$ python3 -q
>>> import numpy as np
>>> np.set_printoptions(suppress=True, linewidth=140)
>>> f = np.array([1, -3, -1, 0])
>>> M = -2 * np.eye(4) + np.outer(f, f)
>>> M
array([[-1., -3., -1.,  0.],
       [-3.,  7.,  3.,  0.],
       [-1.,  3., -1.,  0.],
       [ 0.,  0.,  0., -2.]])
>>> # 2 groups of indices that never mix
>>> w, V = np.linalg.eigh(M)
>>> vec = np.array([-1, 1, 1, -2])
>>> np.abs(M).sum(axis=1).max(), round(float(np.abs(w).max()), 2)
(np.float64(13.0), 9.0)
>>> (np.sign(V[:, -1].round(6)) == np.sign(V[0, -1].round(6))).astype(int)
array([1, 0, 0, 0])
>>> rng = np.random.default_rng(31)
>>> z = rng.permutation(4)
>>> z
array([1, 0, 2, 3])
>>> M2 = M[z][:, z]
>>> round(np.linalg.det(M2), 2), np.round(np.linalg.det(M[z]), 2)
(np.float64(-72.0), np.float64(72.0))
>>> M2
array([[ 7., -3.,  3.,  0.],
       [-3., -1., -1.,  0.],
       [ 3., -1., -1.,  0.],
       [ 0.,  0.,  0., -2.]])
>>> np.diag(M2)
array([ 7., -1., -1., -2.])
>>> feats = np.load("dump.npy")
>>> feats
array([[-0.2 ,  0.8 ,  0.7 ,  0.  ],
       [ 0.14, -0.68, -0.58,  0.28],
       [ 0.17, -0.26, -0.28, -0.98]])
>>> # looks like rank 2
>>> left, s, vt = np.linalg.svd(feats)
>>> s.round(2) + 0
array([1.47, 1.02, 0.  ])
>>> M2 = left[:, :2] @ np.diag(s[:2]) @ vt[:2]
>>> round(float(np.linalg.norm(feats - M2) / np.linalg.norm(feats)), 2)
0.0
>>> np.round(np.abs(feats - M2).max(), 2)
np.float64(0.0)
>>> M2 = np.array([[-3, 4], [2, 4]])
>>> basis = np.kron(M2, feats)
>>> basis.shape
(6, 8)
>>> np.linalg.matrix_rank(basis)
np.int64(4)
>>> feats.reshape(2, -1)
array([[-0.2 ,  0.8 ,  0.7 ,  0.  ,  0.14, -0.68],
       [-0.58,  0.28,  0.17, -0.26, -0.28, -0.98]])
>>> feats.ravel(order="F")
array([-0.2 ,  0.14,  0.17,  0.8 , -0.68, -0.26,  0.7 , -0.58, -0.28,  0.  ,  0.28, -0.98])
>>> feats.reshape(-1, 2)
array([[-0.2 ,  0.8 ],
       [ 0.7 ,  0.  ],
       [ 0.14, -0.68],
       [-0.58,  0.28],
       [ 0.17, -0.26],
       [-0.28, -0.98]])
>>> T = feats.reshape(3, 2, -1)
>>> np.swapaxes(T, 1, 2)[0]
array([[-0.2,  0.7],
       [ 0.8,  0. ]])
>>> np.round(np.einsum("ihd,ihd->ih", T, T), 2)
array([[0.68, 0.49],
       [0.48, 0.41],
       [0.1 , 1.04]])
>>> np.unique(feats.round(6), axis=0).shape
(3, 4)
>>> np.abs(np.diag(np.linalg.qr(feats)[1])) > 1e-9
array([ True,  True, False])
>>> J = np.load("x.npy")
>>> J
array([[ 1.11,  2.17,  1.11],
       [-1.03, -2.09, -1.03],
       [ 0.67,  1.39,  0.72],
       [-0.48, -1.01, -0.49],
       [-0.26, -0.43, -0.21],
       [-0.43, -0.86, -0.44],
       [-0.12, -0.24, -0.1 ],
       [-0.48, -1.  , -0.49],
       [ 0.26,  0.56,  0.3 ],
       [-0.72, -1.39, -0.7 ],
       [-1.72, -3.45, -1.75],
       [ 0.64,  1.32,  0.71],
       [-0.9 , -1.81, -0.9 ],
       [-1.16, -2.27, -1.13],
       [-0.38, -0.71, -0.33],
       [ 0.36,  0.71,  0.4 ],
       [-1.05, -2.12, -1.12],
       [-0.75, -1.48, -0.77],
       [-0.82, -1.64, -0.83],
       [-1.  , -1.99, -1.03],
       [ 0.69,  1.4 ,  0.7 ],
       [-0.14, -0.3 , -0.13],
       [ 1.07,  2.16,  1.07],
       [-1.1 , -2.25, -1.12],
       [-0.51, -0.99, -0.48]])
>>> basis = J[[3, 4]].astype(float)
>>> for _ in range(7):
...     z = np.linalg.norm(J[:, None] - basis, axis=-1).argmin(axis=1)
...     basis = np.array([J[z == j].mean(axis=0) for j in range(2)])
... 
>>> z
array([1, 0, 1, 0, 0, 0, 0, 0, 1, 0, 0, 1, 0, 0, 0, 1, 0, 0, 0, 0, 1, 0, 1, 0, 0])
>>> np.round(basis[1] - basis[0], 2)
array([1.41, 2.83, 1.44])
>>> z = rng.permutation(3)
>>> M2 = J[:, z] * rng.choice([-1, 1], 3)
>>> M2
array([[-1.11, -2.17, -1.11],
       [ 1.03,  2.09,  1.03],
       [-0.72, -1.39, -0.67],
       [ 0.49,  1.01,  0.48],
       [ 0.21,  0.43,  0.26],
       [ 0.44,  0.86,  0.43],
       [ 0.1 ,  0.24,  0.12],
       [ 0.49,  1.  ,  0.48],
       [-0.3 , -0.56, -0.26],
       [ 0.7 ,  1.39,  0.72],
       [ 1.75,  3.45,  1.72],
       [-0.71, -1.32, -0.64],
       [ 0.9 ,  1.81,  0.9 ],
       [ 1.13,  2.27,  1.16],
       [ 0.33,  0.71,  0.38],
       [-0.4 , -0.71, -0.36],
       [ 1.12,  2.12,  1.05],
       [ 0.77,  1.48,  0.75],
       [ 0.83,  1.64,  0.82],
       [ 1.03,  1.99,  1.  ],
       [-0.7 , -1.4 , -0.69],
       [ 0.13,  0.3 ,  0.14],
       [-1.07, -2.16, -1.07],
       [ 1.12,  2.25,  1.1 ],
       [ 0.48,  0.99,  0.51]])
>>> left, _, vt = np.linalg.svd(J.T @ M2)
>>> z
array([2, 1, 0])
>>> np.round(left @ vt, 2) + 0
array([[ 0.,  0., -1.],
       [ 0., -1.,  0.],
       [-1.,  0.,  0.]])
>>> np.round(np.linalg.lstsq(J, M2)[0], 2) + 0
array([[ 0.,  0., -1.],
       [ 0., -1.,  0.],
       [-1.,  0.,  0.]])
>>> gram = np.cov(J, rowvar=False)
>>> gram.round(2)
array([[0.57, 1.14, 0.58],
       [1.14, 2.28, 1.16],
       [0.58, 1.16, 0.59]])
>>> np.argsort(-J.std(axis=0).round(6), kind="stable")
array([1, 2, 0])
>>> np.round(np.polyfit(J[:, 2], J[:, 1], 1), 2)
array([ 1.96, -0.02])
>>> np.median(J, axis=0)
array([-0.48, -0.99, -0.48])
>>> np.round(np.corrcoef(J.T), 2)
array([[1., 1., 1.],
       [1., 1., 1.],
       [1., 1., 1.]])
>>> round(float(np.corrcoef(J[:, 2], J[:, 1])[0, 1]), 2)
1.0
>>> f = np.array([-1, -1, 0])
>>> np.round(np.convolve(J[11], f), 2)
array([-0.64, -1.96, -2.03, -0.71,  0.  ])
>>> np.round(np.correlate(J[11], J[15], "full"), 2)
array([0.26, 0.98, 1.45, 0.98, 0.26])
>>> np.round(np.polyval(f, J[11]), 2)
array([-1.05, -3.06, -1.21])
>>> vec = np.array([2, 3, 2])
>>> y = J @ vec
>>> np.round(np.linalg.solve(J.T @ J, J.T @ y), 2)
array([2., 3., 2.])
>>> np.round(np.linalg.lstsq(J, y)[0], 2)
array([2., 3., 2.])
>>> y = y + 0.05 * rng.normal(size=25)
>>> y.round(2)
array([ 10.96, -10.35,   6.96,  -4.91,  -2.28,  -4.23,  -1.1 ,  -4.97,   2.83,  -6.99, -17.38,   6.69,  -9.06, -11.4 ,  -3.58,   3.63,
       -10.7 ,  -7.48,  -8.3 , -10.04,   6.91,  -1.5 ,  10.74, -11.15,  -4.92])
>>> coef, *_ = np.linalg.lstsq(J, y)
>>> coef.round()
array([2., 3., 2.])
>>> [round(float(np.linalg.norm(np.linalg.solve(J.T @ J + lam * np.eye(3), J.T @ y))), 2) for lam in (0, 1, 10, 100)]
[4.25, 4.05, 3.71, 2.03]
>>> coef.round(2)
array([2.4 , 2.65, 2.31])
>>> np.round(np.linalg.norm(y - J @ coef), 2)
np.float64(0.22)
>>> mat = np.loadtxt("block14.csv", delimiter=",")
>>> mat
array([[ 0.,  0.,  0.],
       [ 2., -1.,  0.],
       [ 0., -1.,  0.]])
>>> # triangular, det is the product of the diagonal
>>> left, s, vt = np.linalg.svd(mat)
>>> V = vt[:(s > 1e-8).sum()]
>>> vec = mat[1] + 2 * mat[2] + rng.integers(2) * np.eye(3)[0]
>>> vec
array([ 3., -3.,  0.])
>>> np.round(np.linalg.norm(vec - V.T @ V @ vec), 2)
np.float64(0.0)
>>> np.round(V.T @ V, 2) + 0
array([[1., 0., 0.],
       [0., 1., 0.],
       [0., 0., 0.]])
>>> np.allclose(V.T @ V @ vec, vec)
True
>>> mat @ mat
array([[ 0.,  0.,  0.],
       [-2.,  1.,  0.],
       [-2.,  1.,  0.]])
>>> np.linalg.matrix_rank(mat - mat[0, 0] * np.eye(3))
np.int64(2)
>>> np.round(np.linalg.matrix_power(mat - np.diag(np.diag(mat)), 3), 2)
array([[0., 0., 0.],
       [0., 0., 0.],
       [0., 0., 0.]])
>>> [int(np.linalg.matrix_rank(np.linalg.matrix_power(mat, p))) for p in range(1, 4)]
[2, 1, 1]
>>> np.prod(np.diag(mat)), round(float(np.linalg.det(mat)), 2)
(np.float64(-0.0), 0.0)
>>> np.round(np.linalg.norm(mat, 2) / np.linalg.norm(mat), 2)
np.float64(0.93)
>>> np.linalg.cond(mat) > 100
np.True_
>>> np.argsort(-np.linalg.norm(mat, axis=0).round(6), kind="stable")[:3]
array([0, 1, 2])
>>> [round(float(x), 2) for x in np.linalg.svd(mat, compute_uv=False)[:3]]
[2.29, 0.87, 0.0]
>>> np.linalg.matrix_rank(mat, rtol=0.1)
np.int64(2)
>>> K = np.load("out18.npy")
>>> K
array([[2.1, 5. , 3. , 3. ],
       [4. , 1.1, 5. , 2. ],
       [4. , 1. , 0.1, 3. ],
       [2. , 5. , 3. , 3.1]])
>>> P = np.triu(np.array([[4, -4, 3, -1], [0, -1, 1, 5], [5, 3, -5, -5], [-1, 4, 4, -1]]), 1) + np.eye(4)
>>> M2 = P @ K @ np.linalg.inv(P)
>>> np.linalg.matrix_rank(M2)
np.int64(4)
>>> np.round(P @ K - K @ P, 2)
array([[ -6.,   2., -34., -10.],
       [ 14.,  42.,   2.,  42.],
       [-10.,  -9., -28., -16.],
       [  0.,   8., -11.,  -8.]])
>>> np.round(np.poly(M2), 2)
array([   1.  ,   -6.4 ,  -49.14, -136.98,   14.2 ])
>>> m1 = np.load("mat.npy")
>>> m1
array([[ 0, -6],
       [ 0, -6],
       [ 2, -4]])
>>> # rows 0 and 1 are equal
>>> P = m1 @ np.linalg.solve(m1.T @ m1, m1.T)
>>> np.allclose(P @ P, P)
True
>>> np.diag(P)
array([0.5, 0.5, 1. ])
>>> np.linalg.matrix_rank(np.eye(3) - P)
np.int64(1)
>>> np.round(np.linalg.eigvalsh(P), 2)
array([0., 1., 1.])
>>> left, s, vt = np.linalg.svd(m1, full_matrices=False)
>>> np.round(left.T @ left, 2) + 0
array([[1., 0.],
       [0., 1.]])
>>> left.shape, s.shape, vt.shape
((3, 2), (2,), (2, 2))
>>> np.allclose(left * s @ vt, m1)
True
